$ ipython --no-banner

In [1]: import numpy as np

In [2]: np.set_printoptions(precision=1, suppress=True, linewidth=200)

In [3]: rng = np.random.default_rng(30)

In [4]: M = np.array([[9, -9, 9], [-2, -2, -6], [1, 5, 9]]) * (rng.random((3, 3)) < 0.3)

In [5]: M
Out[5]: 
array([[9, 0, 9],
       [0, 0, 0],
       [0, 5, 0]])

In [6]: np.round(np.linalg.norm(M, 2) / np.linalg.norm(M), 1)
Out[6]: np.float64(0.9)

In [7]: np.linalg.matrix_rank(M, rtol=0.1)
Out[7]: np.int64(2)

In [8]: U, sig, VT = np.linalg.svd(M)

In [9]: np.argmax(sig[:-1] / (sig[1:] + 1e-6)) + 1
Out[9]: np.int64(2)

In [10]: other = U[:, :2] @ np.diag(sig[:2]) @ VT[:2]

In [11]: round(float(np.abs(M - other).max()), 1)
Out[11]: 0.0

In [12]: np.round(np.linalg.norm(M - other) / np.linalg.norm(M), 1)
Out[12]: np.float64(0.0)

In [13]: M.shape
Out[13]: (3, 3)

In [14]: M.mean(axis=0)
Out[14]: array([3. , 1.7, 3. ])

In [15]: round(np.linalg.norm(M), 1)
Out[15]: np.float64(13.7)

In [16]: np.linalg.matrix_rank(M)
Out[16]: np.int64(2)

In [17]: np.count_nonzero(M)
Out[17]: np.int64(3)

In [18]: np.unravel_index(np.abs(M).argmax(), M.shape)
Out[18]: (np.int64(0), np.int64(0))

In [19]: round(float(np.linalg.det(M[::-1])), 1)
Out[19]: 0.0

In [20]: round(float(np.linalg.det(M.T)), 1)
Out[20]: 0.0

In [21]: arr = np.load("case5.npy")

In [22]: arr
Out[22]: 
array([[ -4. ,   1.4,  -1. ],
       [  3.5,   0.9,   0.8],
       [-10. ,  -0.5,   0.7]])

In [23]: # column 0 dominates

In [24]: Q = arr.astype(float).copy()

In [25]: for j in range(3):
    ...:     Q[:, j] -= Q[:, :j] @ (Q[:, :j].T @ Q[:, j])
    ...:     Q[:, j] /= np.linalg.norm(Q[:, j])
    ...: 

In [26]: np.round(Q.T @ Q, 1) + 0
Out[26]: 
array([[1., 0., 0.],
       [0., 1., 0.],
       [0., 0., 1.]])

In [27]: np.round(Q.T @ arr, 1) + 0
Out[27]: 
array([[11.3,  0.2,  0. ],
       [ 0. ,  1.7, -0.6],
       [ 0. ,  0. ,  1.3]])

In [28]: Q
Out[28]: 
array([[-0.4,  0.9, -0.4],
       [ 0.3,  0.5,  0.8],
       [-0.9, -0.2,  0.4]])

In [29]: W = np.array([[-1, -1, -3], [-3, 2, 3], [0, 0, -1]])

In [30]: coef = np.array([-2, 0, 1])

In [31]: H = np.maximum(Q @ W + coef, 0)

In [32]: (H > 0).mean(axis=0)
Out[32]: array([0., 1., 1.])

In [33]: (H > 0).astype(int)
Out[33]: 
array([[0, 1, 1],
       [0, 1, 1],
       [0, 1, 1]])

In [34]: H
Out[34]: 
array([[0. , 2.1, 5. ],
       [0. , 0.7, 0.7],
       [0. , 0.5, 2.7]])

In [35]: C = np.array([[1, -5, -3], [-4, -3, -2], [-1, -2, 1]])

In [36]: (H @ C).round(6).argmax(axis=1)
Out[36]: array([2, 2, 2])

In [37]: W @ C
Out[37]: 
array([[  6,  14,   2],
       [-14,   3,   8],
       [  1,   2,  -1]])
